% python3 -q
>>> import numpy as np
>>> np.set_printoptions(suppress=True, linewidth=100)
>>> tidy = lambda a: np.round(a, 2) + 0
>>> A = np.load("m.npy")
>>> A
array([[-2.,  1.,  0.,  0.,  0.],
       [ 0., -2.,  1.,  0.,  0.],
       [ 0.,  0., -2.,  1.,  0.],
       [ 0.,  0.,  0., -2.,  1.],
       [ 0.,  0.,  0.,  0., -2.]])
>>> cov = A.T @ A
>>> (A @ A.T).shape
(5, 5)
>>> np.trace(cov), (A ** 2).sum()
(np.float64(24.0), np.float64(24.0))
>>> print(cov)
[[ 4. -2.  0.  0.  0.]
 [-2.  5. -2.  0.  0.]
 [ 0. -2.  5. -2.  0.]
 [ 0.  0. -2.  5. -2.]
 [ 0.  0.  0. -2.  5.]]
>>> np.linalg.matrix_rank(cov)
np.int64(5)
>>> arr = np.array([[2.0, 1.0, 0.0, 0.0, 0.0, 0.0],
...     [0.0, 2.0, 1.0, 0.0, 0.0, 0.0],
...     [0.0, 0.0, 2.0, 1.0, 0.0, 0.0],
...     [0.0, 0.0, 0.0, 2.0, 1.0, 0.0],
...     [0.0, 0.0, 0.0, 0.0, 2.0, 1.0],
...     [0.0, 0.0, 0.0, 0.0, 0.0, 2.0]])
>>> O, vecs = np.linalg.qr(arr[:, :2])[0], np.linalg.qr(arr[:, 2:])[0]
>>> sigma = np.linalg.svd(O.T @ vecs, compute_uv=False)
>>> print((sigma > 0.9).sum())
0
>>> tidy(sigma)
array([0.5, 0. ])
>>> tidy(np.degrees(np.arccos(sigma.clip(0, 1))))
array([60.05, 90.  ])
>>> tidy(np.linalg.norm(O @ O.T - vecs @ vecs.T, 2))
np.float64(1.0)
>>> vec = np.array([-2, 0, -1, -1, 0, -3])
>>> print((arr * vec).sum(axis=1))
[-4. -1. -3. -2. -3. -6.]
>>> arr @ np.ones(6)
array([3., 3., 3., 3., 3., 2.])
>>> np.linalg.norm(arr @ vec) <= np.linalg.norm(arr, 2) * np.linalg.norm(vec) + 1e-9
np.True_
>>> arr * vec
array([[-4.,  0., -0., -0.,  0., -0.],
       [-0.,  0., -1., -0.,  0., -0.],
       [-0.,  0., -2., -1.,  0., -0.],
       [-0.,  0., -0., -2.,  0., -0.],
       [-0.,  0., -0., -0.,  0., -3.],
       [-0.,  0., -0., -0.,  0., -6.]])
>>> ang = np.radians(90)
>>> Rm = np.eye(6)
>>> Rm[3, 3] = Rm[2, 2] = np.cos(ang)
>>> Rm[3, 2], Rm[2, 3] = -np.sin(ang), np.sin(ang)
>>> print(tidy(Rm))
[[ 1.  0.  0.  0.  0.  0.]
 [ 0.  1.  0.  0.  0.  0.]
 [ 0.  0.  0.  1.  0.  0.]
 [ 0.  0. -1.  0.  0.  0.]
 [ 0.  0.  0.  0.  1.  0.]
 [ 0.  0.  0.  0.  0.  1.]]
>>> out = arr @ Rm.T
>>> tidy(np.linalg.svd(arr, compute_uv=False)), tidy(np.linalg.svd(out, compute_uv=False))
(array([2.93, 2.71, 2.38, 1.96, 1.51, 1.15]), array([2.93, 2.71, 2.38, 1.96, 1.51, 1.15]))
>>> np.allclose(np.linalg.norm(arr, axis=1), np.linalg.norm(out, axis=1))
True
>>> np.abs(out - arr).max(axis=0)
array([0., 0., 2., 3., 0., 0.])
>>> f = np.array([5, 0, -5, 3, 1, -3])
>>> out = arr + np.outer(f, np.eye(6)[1])
>>> tidy(np.linalg.det(out) / np.linalg.det(arr)), tidy(1 + np.linalg.solve(arr, f)[1])
(np.float64(2.47), np.float64(2.47))
>>> np.linalg.matrix_rank(out - arr)
np.int64(1)
>>> X = np.loadtxt("arr.csv", delimiter=",")
>>> X
array([[4., 1., 1.],
       [1., 4., 1.],
       [1., 1., 4.]])
>>> f = np.array([-4, -1])
>>> np.convolve(X[1], f)
array([ -4., -17.,  -8.,  -1.])
>>> np.array([np.convolve(row, f, "same") for row in X])
array([[-16.,  -8.,  -5.],
       [ -4., -17.,  -8.],
       [ -4.,  -5., -17.]])
>>> rng = np.random.default_rng(2292)
>>> idx = rng.permutation(3)
>>> out = X[:, idx] * rng.choice([-1, 1], 3)
>>> out
array([[ 1., -1.,  4.],
       [ 4., -1.,  1.],
       [ 1., -4.,  1.]])
>>> U, _, Vt = np.linalg.svd(X.T @ out)
>>> tidy(np.linalg.lstsq(X, out)[0])
array([[ 0.,  0.,  1.],
       [ 1.,  0.,  0.],
       [ 0., -1.,  0.]])
>>> tidy(U @ Vt)
array([[ 0.,  0.,  1.],
       [ 1.,  0.,  0.],
       [ 0., -1.,  0.]])
>>> evals, vecs = np.linalg.eig(X)
>>> tidy(np.prod(evals))
np.float64(54.0)
>>> tidy(np.sort(np.linalg.eigvals(X @ X)))
array([ 9.,  9., 36.])
>>> O, _ = np.linalg.qr(np.array([[1.1], [-1.4], [0.3], [0.3]]))
>>> K = O @ O.T
>>> print(tidy(K))
[[ 0.36 -0.46  0.1   0.1 ]
 [-0.46  0.59 -0.13 -0.13]
 [ 0.1  -0.13  0.03  0.03]
 [ 0.1  -0.13  0.03  0.03]]
>>> evals, vecs = np.linalg.eigh(K)
>>> tidy(evals.sum()), tidy(np.trace(K))
(np.float64(1.0), np.float64(1.0))
>>> tidy(np.abs(vecs[:, -1]))
array([0.6 , 0.76, 0.16, 0.16])
>>> tidy(np.linalg.svd(K, compute_uv=False))
array([1., 0., 0., 0.])
>>> np.abs(vecs[:, -1]).round(6).argmax()
np.int64(1)
>>> tidy(np.linalg.eigvalsh(K @ K))
array([0., 0., 0., 1.])
>>> proj = np.triu(np.array([[-1, 3, -1, -2], [1, 1, 0, -2], [-3, -2, -2, -2], [-1, 3, 0, -2]]), 1) + np.eye(4)
>>> out = proj @ K @ np.linalg.inv(proj)
>>> tidy(np.trace(out)), tidy(np.trace(K))
(np.float64(1.0), np.float64(1.0))
>>> print(np.linalg.matrix_rank(out))
1
>>> print(tidy(np.linalg.det(out)))
0.0
>>> tidy(np.poly(out))
array([ 1., -1.,  0.,  0.,  0.])
>>> data = np.array([[3, 3, -3], [3, 3, 3], [-3, 3, 3]])
>>> idx = rng.permutation(3)
>>> idx
array([1, 2, 0])
>>> out = data[idx][:, idx]
>>> tidy(np.sort(np.abs(np.linalg.eigvals(out))))
array([3., 6., 6.])
>>> np.trace(out)
np.int64(9)
>>> tidy(np.linalg.det(out)), tidy(np.linalg.det(data[idx]))
(np.float64(-108.0), np.float64(-108.0))
>>> print(np.allclose(out, data))
False
>>> print(out)
[[ 3  3  3]
 [ 3  3 -3]
 [ 3 -3  3]]
>>> np.diag(out)
array([3, 3, 3])
>>> np.all(np.linalg.eigvalsh(data) > 0)
np.False_
>>> [round(float(np.linalg.det(data[:i, :i])), 2) + 0 for i in range(1, 4)]
[3.0, 0.0, -108.0]
>>> evals, vecs = np.linalg.eigh(data)
>>> tidy(np.linalg.eigvalsh(data + -2 * np.eye(3)))
array([-5.,  4.,  4.])
>>> evals.sum(), np.trace(data)
(np.float64(9.0), np.int64(9))
>>> np.unique(evals.round(6) + 0, return_counts=True)[1]
array([1, 2])
>>> tidy(np.linalg.eigvalsh(data @ data))
array([ 9., 36., 36.])
>>> F = np.array([[-2, -3, -4, 3, 2, 0, -3],
...     [0, -1, -2, 5, 4, 2, -1],
...     [-1, -2, -3, 4, 3, 1, -2],
...     [-1, -2, -3, 4, 3, 1, -2]])
>>> np.linalg.matrix_rank(F, rtol=0.1)
np.int64(2)
>>> print(np.linalg.cond(F) > 100)
True
>>> W1 = np.array([[1, 2, 1, -2, 0, -1],
...     [0, 1, -1, -2, -2, -2],
...     [2, 1, -2, -2, -1, 1],
...     [-1, -2, -2, -1, 2, 2],
...     [2, -1, 2, 1, -1, 1],
...     [0, -2, 2, 2, -2, -1],
...     [2, 1, 1, 2, 2, -1]])
>>> coef = np.array([0, 7, 4, 5, 9, 9])
>>> hid = np.maximum(F @ W1 + coef, 0)
>>> (hid > 0).astype(int)
array([[0, 0, 1, 1, 1, 1],
       [0, 0, 1, 1, 1, 1],
       [0, 0, 1, 1, 1, 1],
       [0, 0, 1, 1, 1, 1]])
>>> cent = np.array([[2, -3, 3],
...     [3, -3, -3],
...     [-2, 2, -2],
...     [2, -2, 2],
...     [0, 0, 1],
...     [-1, 3, -1]])
>>> print(hid @ cent)
[[ -8  56   9]
 [-18  62  -5]
 [-13  59   2]
 [-13  59   2]]
>>> W1 @ cent
array([[  3,  -6,  -8],
       [  3,  -7,  -5],
       [  6,  -6,   1],
       [ -8,  13,   5],
       [ -2,   2,   5],
       [ -5,   3,   5],
       [ 10, -14,   8]])
>>> (hid @ cent).round(6).argmax(axis=1)
array([1, 1, 1, 1])
>>> vec = np.ones(3)
>>> for _ in range(4):
...     vec = X @ vec
...     vec /= np.linalg.norm(vec)
...     print(round(vec @ X @ vec, 2))
... 
6.0
6.0
6.0
6.0
>>> tidy(vec)
array([0.58, 0.58, 0.58])
>>> f = np.array([-3, 0])
>>> np.correlate(F[3], F[2], "full")
array([  2,   3,   1, -21, -16,   9,  44,   9, -16, -21,   1,   3,   2])
>>> np.array([np.convolve(row, f, "same") for row in F])
array([[  6,   9,  12,  -9,  -6,   0,   9],
       [  0,   3,   6, -15, -12,  -6,   3],
       [  3,   6,   9, -12,  -9,  -3,   6],
       [  3,   6,   9, -12,  -9,  -3,   6]])
>>> vec = np.array([1, -1, 1, -1, 0, 2, -1])
>>> F @ (2 * vec)
array([-6, -2, -4, -4])
>>> np.einsum("ij,j->i", F, vec)
array([-3, -1, -2, -2])
>>> (F @ vec).argmax()
np.int64(1)
>>> print(np.sign((F @ vec).round(6)))
[-1 -1 -1 -1]
>>> E = np.loadtxt("w.csv", delimiter=",")
>>> E
array([[2., 1., 2., 1.],
       [2., 1., 2., 1.],
       [2., 1., 2., 1.],
       [2., 1., 2., 1.]])
>>> np.unique(E.round(6), axis=0).shape
(1, 4)
>>> print(E @ E)
[[12.  6. 12.  6.]
 [12.  6. 12.  6.]
 [12.  6. 12.  6.]
 [12.  6. 12.  6.]]
>>> np.trace(E)
np.float64(6.0)
>>> tidy(np.abs(np.linalg.eigvals(E)).max())
np.float64(6.0)
>>> (E - E.T) / 2
array([[ 0. , -0.5,  0. , -0.5],
       [ 0.5,  0. ,  0.5,  0. ],
       [ 0. , -0.5,  0. , -0.5],
       [ 0.5,  0. ,  0.5,  0. ]])
>>> np.allclose(E @ E.T, E.T @ E)
False
>>> tidy(np.linalg.det(E))
np.float64(0.0)
>>> tidy(np.sort(np.abs(np.linalg.eigvals(E))))
array([0., 0., 0., 6.])
>>> print((E + E.T) / 2)
[[2.  1.5 2.  1.5]
 [1.5 1.  1.5 1. ]
 [2.  1.5 2.  1.5]
 [1.5 1.  1.5 1. ]]
>>> proj = np.triu(np.array([[5, 4, -9, 6], [3, -8, -1, 1], [-9, -8, 4, -6], [6, -2, 0, 0]]), 1) + np.eye(4)
>>> out = proj @ E @ np.linalg.inv(proj)
>>> np.trace(out), np.trace(E)
(np.float64(6.0), np.float64(6.0))
>>> print(np.linalg.matrix_rank(out))
1
>>> proj @ E - E @ proj
array([[  2.,  -7.,  21.,   0.],
       [  0.,  -8.,  19.,  -1.],
       [-12., -14.,   7.,  -7.],
       [  0.,  -8.,  19.,  -1.]])
>>> J = np.loadtxt("layer19.csv", delimiter=",")
>>> J
array([[ 0.22,  1.37, -0.08, -0.14,  0.65],
       [ 1.56, -0.2 ,  4.25, -3.43, -2.9 ],
       [ 1.03,  1.62,  0.48, -1.56, -0.12],
       [ 1.79, -0.52,  3.48, -2.78, -1.68],
       [ 1.49, -2.42,  1.76, -0.77,  0.17]])
>>> tidy(np.linalg.svd(J, compute_uv=False))
array([8.55, 3.31, 1.73, 0.48, 0.  ])
>>> np.unravel_index(np.abs(J).argmax(), J.shape)
(np.int64(1), np.int64(2))
>>> np.count_nonzero(J)
np.int64(25)
>>> tidy(np.linalg.det(J.T))
np.float64(0.0)
>>> tidy(np.linalg.det(J[::-1]))
np.float64(0.0)
>>> tidy(np.linalg.eigvals(J).sum().real)
np.float64(-2.11)
>>> tidy(np.linalg.det(2 * J)), tidy(np.linalg.det(J))
(np.float64(0.0), np.float64(0.0))
